>>> import numpy as np
>>> import numpy.linalg as la
>>> np.set_printoptions(precision=2, suppress=True, linewidth=100, sign=" ")
>>> mat = np.loadtxt("run2.csv", delimiter=",")
>>> mat
array([[ 0.,  1.,  0.,  0.],
       [ 2.,  2.,  0.,  0.],
       [ 0.,  0.,  0.,  1.],
       [ 0.,  0.,  2.,  2.]])
>>> (mat != 0).astype(int)
array([[ 0,  1,  0,  0],
       [ 1,  1,  0,  0],
       [ 0,  0,  0,  1],
       [ 0,  0,  1,  1]])
>>> mat @ mat
array([[ 2.,  2.,  0.,  0.],
       [ 4.,  6.,  0.,  0.],
       [ 0.,  0.,  2.,  2.],
       [ 0.,  0.,  4.,  6.]])
>>> (la.matrix_power((mat != 0) + (mat.T != 0) + np.eye(4), 4) > 0).astype(int)
array([[ 1,  1,  0,  0],
       [ 1,  1,  0,  0],
       [ 0,  0,  1,  1],
       [ 0,  0,  1,  1]])
>>> vals, evecs = la.eig(mat)
>>> round(np.prod(vals), 2)
np.float64(4.0)
>>> vals
array([-0.73,  2.73, -0.73,  2.73])
>>> q = mat.astype(float).copy()
>>> for j in range(4):
...     q[:, j] -= q[:, :j] @ (q[:, :j].T @ q[:, j])
...     q[:, j] /= la.norm(q[:, j])
... 
>>> q.T @ mat
array([[ 2.,  2.,  0.,  0.],
       [ 0.,  1.,  0.,  0.],
       [ 0.,  0.,  2.,  2.],
       [ 0.,  0.,  0.,  1.]])
>>> q.T @ q
array([[ 1.,  0.,  0.,  0.],
       [ 0.,  1.,  0.,  0.],
       [ 0.,  0.,  1.,  0.],
       [ 0.,  0.,  0.,  1.]])
>>> q
array([[ 0.,  1.,  0.,  0.],
       [ 1.,  0.,  0.,  0.],
       [ 0.,  0.,  0.,  1.],
       [ 0.,  0.,  1.,  0.]])
>>> J = np.loadtxt("block11.csv", delimiter=",")
>>> J
array([[-0.45,  0.42,  0.28,  0.39,  0.59, -0.21],
       [-0.69, -0.15,  0.31,  0.12, -0.53,  0.32],
       [-0.28, -0.76, -0.15,  0.03,  0.18, -0.54],
       [ 0.12,  0.2 ,  0.55, -0.31, -0.34, -0.65],
       [-0.45,  0.22, -0.29, -0.8 ,  0.18,  0.02],
       [ 0.16, -0.37,  0.64, -0.32,  0.42,  0.38]])
>>> q, Rm = la.qr(J)
>>> np.trace(q @ q.T)
np.float64(6.0)
>>> np.abs(np.diag(Rm))
array([ 1.,  1.,  1.,  1.,  1.,  1.])
>>> q @ Rm
array([[-0.45,  0.42,  0.28,  0.39,  0.59, -0.21],
       [-0.69, -0.15,  0.31,  0.12, -0.53,  0.32],
       [-0.28, -0.76, -0.15,  0.03,  0.18, -0.54],
       [ 0.12,  0.2 ,  0.55, -0.31, -0.34, -0.65],
       [-0.45,  0.22, -0.29, -0.8 ,  0.18,  0.02],
       [ 0.16, -0.37,  0.64, -0.32,  0.42,  0.38]])
